% python3 -q
>>> import numpy as np
>>> np.set_printoptions(precision=1, suppress=True, linewidth=200, sign=" ")
>>> def rnd(a):
...     return np.round(a, 1) + 0
... 
>>> K = np.load("w.npy")
>>> print(K)
[[-6.9 -6.6  6.4  3.1 -6.5 -3.2]
 [ 2.7  2.8 -2.9 -1.4  2.9  1.5]
 [-1.  -1.   1.2  0.4 -0.9 -0.4]
 [-1.  -1.   1.1  0.5 -1.1 -0.5]
 [ 0.4  0.5 -0.6 -0.2  0.4  0.4]
 [ 3.   3.  -2.8 -1.6  3.1  1.6]
 [-3.5 -3.6  3.4  1.6 -3.4 -1.9]
 [-0.4 -0.4  0.3  0.3 -0.2  0. ]
 [-1.8 -1.8  1.7  1.  -1.9 -0.9]
 [ 0.   0.1 -0.1  0.   0.   0. ]
 [-3.7 -3.4  3.4  2.  -3.3 -1.6]
 [ 1.8  1.5 -1.9 -0.8  1.4  0.8]
 [ 2.3  2.4 -2.4 -1.1  2.3  1.2]
 [-1.2 -1.3  1.3  0.5 -1.2 -0.5]
 [-1.1 -1.2  1.   0.6 -1.1 -0.8]
 [-3.2 -3.   3.   1.6 -3.  -1.7]
 [ 1.7  1.9 -1.8 -1.   1.8  0.9]
 [ 4.2  3.9 -3.9 -2.   4.1  2.1]
 [-2.1 -2.2  2.2  1.1 -2.2 -0.9]
 [ 0.7  0.7 -0.8 -0.4  0.6  0.3]
 [-3.3 -3.5  3.4  1.7 -3.2 -1.7]
 [ 4.   3.9 -4.1 -2.1  4.   1.8]
 [-2.  -2.   2.   1.2 -2.  -1. ]
 [ 2.   1.9 -2.  -1.   2.1  1. ]
 [ 1.5  1.4 -1.8 -0.8  1.5  1. ]
 [ 5.2  5.2 -5.1 -2.6  5.1  2.6]]
>>> cov = K.T @ K
>>> print(rnd(np.trace(cov)), rnd((K ** 2).sum()))
899.2 899.2
>>> np.allclose(cov, cov.T)
True
>>> rnd(np.diag(cov))
array([ 206.4,  198.9,  196.9,   50.8,  195.6,   50.5])
>>> rnd(np.linalg.eigvalsh(cov)[::-1])
array([ 897.6,    0.5,    0.4,    0.3,    0.3,    0.2])
>>> print(np.linalg.matrix_rank(cov))
6
>>> (K @ K.T).shape
(26, 26)
>>> rnd(np.abs(np.linalg.svd(K)[2][-1]))
array([ 0.1,  0.6,  0.2,  0.3,  0.7,  0.2])
>>> [round(float(x), 1) for x in np.linalg.svd(K, compute_uv=False)[:3]]
[30.0, 0.7, 0.6]
>>> print(rnd(np.linalg.norm(K, 2) / np.linalg.norm(K)))
1.0
>>> np.argsort(-np.linalg.norm(K, axis=0).round(6), kind="stable")[:3]
array([ 0,  1,  2])
>>> Z = K[[25, 5]].astype(float)
>>> for _ in range(3):
...     labels = np.linalg.norm(K[:, None] - Z, axis=-1).argmin(axis=1)
...     Z = np.array([K[labels == j].mean(axis=0) for j in range(2)])
... 
>>> labels
array([ 1,  0,  1,  1,  1,  0,  1,  1,  1,  1,  1,  0,  0,  1,  1,  1,  0,  0,  1,  1,  1,  0,  1,  0,  0,  0])
>>> rnd(Z[1] - Z[0])
array([-4.7, -4.6,  4.7,  2.4, -4.6, -2.4])
>>> rnd(Z)
array([[ 2.8,  2.8, -2.9, -1.4,  2.8,  1.5],
       [-1.9, -1.9,  1.8,  0.9, -1.8, -0.9]])
>>> Xs = K - K.mean(axis=0)
>>> left, s, VT = np.linalg.svd(Xs, full_matrices=False)
>>> np.abs(VT[0]).argmax()
np.int64(0)
>>> rnd(VT[0] * np.sign(VT[0, np.abs(VT[0]).argmax()]))
array([ 0.5,  0.5, -0.5, -0.2,  0.5,  0.2])
>>> np.linalg.matrix_rank(Xs)
np.int64(6)
>>> m1 = np.load("data.npy")
>>> m1
array([[-1.4, -1.1, -0.5,  2. , -0.1,  0.9, -0.6],
       [ 1.7,  0.2, -0.2, -0.1, -0.4,  0. ,  1.1],
       [-2.4, -0.3,  0. , -0.3,  0.4, -0.7,  0.3],
       [-0.3,  0.7, -0.7,  1.5,  1.5, -1.2, -1.4],
       [ 0. , -0.3,  0.8, -0.7, -1.2, -1. ,  1. ],
       [ 1.5,  0.4,  0.2,  0.1, -0.5, -0.2,  0.6],
       [-0.9,  0. , -0.3, -0.2, -1.5,  0.9,  0.3]])
>>> x = np.array([-2, 0, 0, 3, 2, 0, 2])
>>> h1 = np.maximum(m1 @ x, 0)
>>> rnd(np.maximum(m1 @ x, 0) - np.maximum(-m1 @ x, 0))
array([ 7.4, -2.3,  5.3,  5.3, -2.5, -2.5, -1.2])
>>> m1 * (h1 > 1e-9)[:, None]
array([[-1.4, -1.1, -0.5,  2. , -0.1,  0.9, -0.6],
       [ 0. ,  0. , -0. , -0. , -0. ,  0. ,  0. ],
       [-2.4, -0.3,  0. , -0.3,  0.4, -0.7,  0.3],
       [-0.3,  0.7, -0.7,  1.5,  1.5, -1.2, -1.4],
       [ 0. , -0. ,  0. , -0. , -0. , -0. ,  0. ],
       [ 0. ,  0. ,  0. ,  0. , -0. , -0. ,  0. ],
       [-0. ,  0. , -0. , -0. , -0. ,  0. ,  0. ]])
>>> print(rnd(m1.T @ h1))
[-24.7  -6.   -7.4  21.2   9.3  -3.4 -10.3]
>>> rnd(np.maximum(m1 @ (3 * x), 0))
array([ 22.2,   0. ,  15.9,  15.9,   0. ,   0. ,   0. ])
>>> np.flatnonzero(h1 > 1e-9)
array([ 0,  2,  3])
